% python3 -q
>>> import numpy as np
>>> from numpy import linalg as LA
>>> np.set_printoptions(suppress=True, linewidth=140)
>>> B = np.array([[1, 0], [-1, 0]])
>>> J = B + B.T
>>> J
array([[ 2, -1],
       [-1,  0]])
>>> # symmetric, so the eigenvalues are real
>>> w, V = LA.eig(J)
>>> np.round(np.sort(LA.eigvals(J @ J)), 2)
array([0.17, 5.83])
>>> np.round(np.sort(LA.eigvals(J.T)), 2)
array([-0.41,  2.41])
>>> w.round(2)
array([ 2.41, -0.41])
>>> np.round(np.sort(LA.eigvals(LA.inv(J))), 2)
array([-2.41,  0.41])
>>> q = J.astype(float).copy()
>>> for j in range(2):
...     q[:, j] -= q[:, :j] @ (q[:, :j].T @ q[:, j])
...     q[:, j] /= LA.norm(q[:, j])
... 
>>> np.round(q.T @ J, 2) + 0
array([[ 2.24, -0.89],
       [ 0.  ,  0.45]])
>>> q.round(2)
array([[ 0.89, -0.45],
       [-0.45, -0.89]])
>>> M = np.loadtxt("m.csv", delimiter=",")
>>> M
array([[ 1., -1., -1.,  1., -1.,  1.,  1., -1.],
       [ 1., -1., -1.,  1.,  1., -1., -1.,  1.],
       [ 1.,  1., -1., -1.,  1.,  1., -1., -1.]])
>>> U, sig, vt = LA.svd(M, full_matrices=False)
>>> np.allclose(U * sig @ vt, M)
True
>>> np.round(np.cumsum(sig ** 2) / np.sum(sig ** 2), 2)
array([0.33, 0.67, 1.  ])
>>> np.abs(M).max()
np.float64(1.0)
>>> np.unravel_index(np.abs(M).argmax(), M.shape)
(np.int64(0), np.int64(0))
>>> M.shape
(3, 8)
>>> M.sum(axis=0)
array([ 3., -1., -3.,  1.,  1.,  1., -1., -1.])
>>> np.round(M.mean(axis=0), 2)
array([ 1.  , -0.33, -1.  ,  0.33,  0.33,  0.33, -0.33, -0.33])
>>> LA.matrix_rank(M)
np.int64(3)
>>> np.round(LA.svd(M, compute_uv=False), 2)
array([2.83, 2.83, 2.83])
>>> M.ravel(order="F")
array([ 1.,  1.,  1., -1., -1.,  1., -1., -1., -1.,  1.,  1., -1., -1.,  1.,  1.,  1., -1.,  1.,  1., -1., -1., -1.,  1., -1.])
>>> T = M.reshape(3, 2, -1)
>>> T.shape
(3, 2, 4)
>>> T[:, 0]
array([[ 1., -1., -1.,  1.],
       [ 1., -1., -1.,  1.],
       [ 1.,  1., -1., -1.]])
>>> np.einsum("ihd,ihd->ih", T, T)
array([[4., 4.],
       [4., 4.],
       [4., 4.]])
>>> np.round(LA.norm(M, 1), 2), round(float(LA.norm(M, np.inf)), 2)
(np.float64(3.0), 8.0)
>>> round(float(LA.norm(M) ** 2 / LA.norm(M, 2) ** 2), 2)
3.0
>>> round(LA.norm(M, "nuc"), 2)
np.float64(8.49)
>>> rng = np.random.default_rng(59067)
>>> ang = np.sort(rng.uniform(-2, 2, 18))
>>> mat = np.c_[ang, ang ** 2, ang ** 3] @ np.array([[-3, -8, -8, 4], [-6, -4, 4, -4], [-3, 2, -9, 5]])
>>> mat.round(2)
array([[  5.71, -15.38, 101.45, -62.45],
       [  1.66,  -5.42,  58.97, -36.55],
       [  1.26,  -4.2 ,  53.46, -33.16],
       [  0.05,   1.09,  26.86, -16.67],
       [  0.01,   2.3 ,  18.75, -11.59],
       [  0.14,   2.9 ,  12.17,  -7.44],
       [  0.27,   2.95,   8.67,  -5.22],
       [  0.39,   1.49,   1.95,  -1.07],
       [  0.1 ,   0.29,   0.3 ,  -0.15],
       [ -0.13,  -0.32,  -0.31,   0.15],
       [ -0.21,  -0.51,  -0.48,   0.23],
       [ -1.19,  -2.24,  -1.91,   0.83],
       [ -1.54,  -2.74,  -2.31,   0.98],
       [ -9.73,  -8.97, -10.5 ,   4.  ],
       [-10.76,  -9.46, -11.62,   4.44],
       [-17.06, -11.79, -18.94,   7.49],
       [-18.21, -12.13, -20.36,   8.1 ],
       [-49.46, -15.96, -64.85,  28.58]])
>>> B = M / np.sqrt((M ** 2).mean(axis=1, keepdims=True))
>>> np.round(LA.norm(B, axis=1), 2)
array([2.83, 2.83, 2.83])
>>> M - M.mean(axis=1, keepdims=True)
array([[ 1., -1., -1.,  1., -1.,  1.,  1., -1.],
       [ 1., -1., -1.,  1.,  1., -1., -1.,  1.],
       [ 1.,  1., -1., -1.,  1.,  1., -1., -1.]])
>>> LA.matrix_rank(M - M.mean(axis=1, keepdims=True))
np.int64(3)
>>> d = LA.norm(mat[:, None] - mat[None], axis=-1)
>>> d[:5, :5].round(2)
array([[ 0.  , 50.9 , 57.49, 89.24, 98.85],
       [50.9 ,  0.  ,  6.59, 38.36, 47.99],
       [57.49,  6.59,  0.  , 31.77, 41.4 ],
       [89.24, 38.36, 31.77,  0.  ,  9.64],
       [98.85, 47.99, 41.4 ,  9.64,  0.  ]])
>>> np.flatnonzero(d[15] < d.mean() / 2)
array([13, 14, 15, 16])
>>> LA.matrix_rank(d ** 2)
np.int64(5)
>>> d.shape
(18, 18)
>>> arr = np.load("a.npy")
>>> arr
array([[-0.4 , -0.5 ,  0.3 , -0.3 ,  0.6 ,  0.5 ,  0.2 ],
       [-0.1 , -1.5 , -0.8 , -0.3 , -0.7 , -1.2 ,  1.  ],
       [-1.23, -0.13,  1.16,  1.45, -0.13,  1.51, -1.13],
       [ 0.6 , -1.4 ,  0.4 ,  1.3 , -0.2 , -0.2 , -0.2 ],
       [ 0.6 , -1.6 ,  0.1 ,  0.4 ,  0.4 ,  0.3 ,  0.8 ],
       [ 1.4 ,  0.  , -2.4 ,  1.  ,  0.8 , -0.4 ,  1.2 ],
       [-1.3 , -0.1 ,  1.  ,  1.5 ,  0.1 ,  1.5 , -1.2 ],
       [-0.9 ,  0.1 ,  2.5 , -1.3 ,  1.  ,  0.7 ,  1.3 ]])
>>> B = M + rng.integers(-2, 3, (3, 1)) @ rng.integers(-2, 3, (1, 8))
>>> B
array([[ 1., -1., -1.,  1., -1.,  1.,  1., -1.],
       [-3.,  1., -1.,  5., -3.,  1., -1.,  5.],
       [-1.,  2., -1.,  1., -1.,  2., -1.,  1.]])
>>> LA.matrix_rank(B - M, tol=1e-8)
np.int64(1)
>>> np.abs(B - M).sum(axis=1)
array([ 0., 20., 10.])
>>> np.round(LA.svd(B - M, compute_uv=False), 2) + 0
array([9.49, 0.  , 0.  ])
